In [1]: import numpy as np

In [2]: from numpy import linalg as LA

In [3]: np.set_printoptions(precision=3, suppress=True, linewidth=120, sign=" ")

In [4]: rd = lambda a: np.round(a, 3) + 0

In [5]: feats = np.array([[-3, 3, 3, 3, 2, 3, 0],
   ...:     [0, 9, 0, 0, 2, 0, 1],
   ...:     [0, 1, 3, 0, 1, 2, 3],
   ...:     [2, 2, 0, 3, 2, 1, 0],
   ...:     [3, 1, 0, 3, -10, 1, 2],
   ...:     [3, 3, 2, 3, 3, 1, 1],
   ...:     [1, 3, 1, 1, 0, 3, -4]])

In [6]: feats
Out[6]: 
array([[ -3,   3,   3,   3,   2,   3,   0],
       [  0,   9,   0,   0,   2,   0,   1],
       [  0,   1,   3,   0,   1,   2,   3],
       [  2,   2,   0,   3,   2,   1,   0],
       [  3,   1,   0,   3, -10,   1,   2],
       [  3,   3,   2,   3,   3,   1,   1],
       [  1,   3,   1,   1,   0,   3,  -4]])

In [7]: rng = np.random.default_rng(368)

In [8]: out = feats + rng.integers(-2, 3, (7, 6)) @ rng.integers(-2, 3, (6, 7))

In [9]: print(out)
[[-2  5  3 -1  1  7  2]
 [-2  3  3 -3 10  6 -5]
 [ 2  2 -3  2  7  1  0]
 [ 0 -2 -8 11 14 -3 -4]
 [ 3  1  0  0 -9  5  3]
 [ 2 -2  3 -1  0  6  0]
 [ 2  3  3  1  2  3 -6]]

In [10]: rd(LA.svd(out - feats, compute_uv=False))
Out[10]: array([ 21.209,  15.193,   6.944,   5.472,   3.129,   0.624,   0.   ])

In [11]: out - feats
Out[11]: 
array([[ 1,  2,  0, -4, -1,  4,  2],
       [-2, -6,  3, -3,  8,  6, -6],
       [ 2,  1, -6,  2,  6, -1, -3],
       [-2, -4, -8,  8, 12, -4, -4],
       [ 0,  0,  0, -3,  1,  4,  1],
       [-1, -5,  1, -4, -3,  5, -1],
       [ 1,  0,  2,  0,  2,  0, -2]])

In [12]: np.abs(out - feats).sum(axis=1)
Out[12]: array([ 14,  34,  21,  42,   9,  20,   7])
